$ ipython --no-banner

In [1]: import numpy as np

In [2]: np.set_printoptions(precision=3, suppress=True, linewidth=120)

In [3]: X = np.vander(np.arange(4) - 1, 4, increasing=True)

In [4]: print(X)
[[ 1 -1  1 -1]
 [ 1  0  0  0]
 [ 1  1  1  1]
 [ 1  2  4  8]]

In [5]: print(np.trace(X))
10

In [6]: print(np.sort(np.abs(np.linalg.eigvals(X))))
[0.849 0.849 2.    8.327]

In [7]: print(np.allclose(X, X.T))
False

In [8]: print(round(np.abs(np.linalg.eigvals(X)).max(), 3))
8.327

In [9]: print((X - X.T) / 2)
[[ 0.  -1.   0.  -1. ]
 [ 1.   0.  -0.5 -1. ]
 [ 0.   0.5  0.  -1.5]
 [ 1.   1.   1.5  0. ]]

In [10]: print(round(float(np.linalg.det(X)), 3))
12.0

In [11]: x0 = np.array([0, 3, 2, -3])

In [12]: y = X @ x0

In [13]: print(y)
[  2   0   2 -10]

In [14]: print(np.linalg.solve(X, y + X[:, 0]))
[ 1.  3.  2. -3.]

In [15]: print(np.round(np.linalg.solve(X, X[:, 3]), 3) + 0)
[0. 0. 0. 1.]

In [16]: print(np.linalg.solve(X, y))
[ 0.  3.  2. -3.]

In [17]: print(np.linalg.solve(X, 3 * y))
[ 0.  9.  6. -9.]

In [18]: rng = np.random.default_rng(196)

In [19]: other = X + rng.integers(-2, 3, (4, 1)) @ rng.integers(-2, 3, (1, 4))

In [20]: print(other)
[[ 3 -2  3 -3]
 [-3  2 -4  4]
 [ 3  0  3 -1]
 [ 1  2  4  8]]

In [21]: print(np.round(np.linalg.svd(other - X, compute_uv=False), 3) + 0)
[8.832 0.    0.    0.   ]

In [22]: print(np.linalg.matrix_rank(other - X, tol=1e-8))
1

In [23]: q = other.astype(float).copy()

In [24]: for j in range(4):
    ...:     q[:, j] -= q[:, :j] @ (q[:, :j].T @ q[:, j])
    ...:     q[:, j] /= np.linalg.norm(q[:, j])
    ...: 

In [25]: print(np.round(q.T @ other, 3) + 0)
[[ 5.292 -1.89   6.425 -3.024]
 [ 0.     2.903  2.116  8.365]
 [ 0.     0.     2.058  2.783]
 [ 0.     0.     0.     1.771]]

In [26]: Uu, sig, Vt = np.linalg.svd(X, full_matrices=False)

In [27]: print(np.cumsum(sig ** 2) / np.sum(sig ** 2))
[0.936 0.984 0.997 1.   ]

In [28]: print(np.abs(Uu[:, 0]).round(6).argmax())
3

In [29]: print(np.round(Uu.T @ Uu, 3) + 0)
[[1. 0. 0. 0.]
 [0. 1. 0. 0.]
 [0. 0. 1. 0.]
 [0. 0. 0. 1.]]

In [30]: print(round(np.sqrt((sig ** 2).sum()), 3), round(float(np.linalg.norm(X)), 3))
9.695 9.695

In [31]: F = np.array([[10, -21, 14, -11],
    ...:     [-21, 97, 12, 30],
    ...:     [14, 12, 52, -10],
    ...:     [-11, 30, -10, 13]])

In [32]: print(np.allclose(F @ F.T, F.T @ F))
True

In [33]: print((F + F.T) / 2)
[[ 10. -21.  14. -11.]
 [-21.  97.  12.  30.]
 [ 14.  12.  52. -10.]
 [-11.  30. -10.  13.]]

In [34]: print(np.round(np.abs(np.linalg.eigvals(F)).max(), 3))
112.401

In [35]: print((F - F.T) / 2)
[[0. 0. 0. 0.]
 [0. 0. 0. 0.]
 [0. 0. 0. 0.]
 [0. 0. 0. 0.]]

In [36]: w, vecs = np.linalg.eigh(F)

In [37]: x0 = np.array([1, 1, 1, 2])

In [38]: print(vecs * np.maximum(w, 0) @ vecs.T)
[[ 10. -21.  14. -11.]
 [-21.  97.  12.  30.]
 [ 14.  12.  52. -10.]
 [-11.  30. -10.  13.]]

In [39]: print(round(x0 @ F @ x0 / (x0 @ x0), 3), np.round(w[0], 3), round(float(w[-1]), 3))
36.714 -0.0 112.401

In [40]: print((np.sign(vecs[:, -1].round(6)) == np.sign(vecs[0, -1].round(6))).astype(int))
[1 0 0 0]

In [41]: print(np.round(np.linalg.eigvalsh(F[1:, 1:]), 3) + 0)
[  0.     54.093 107.907]
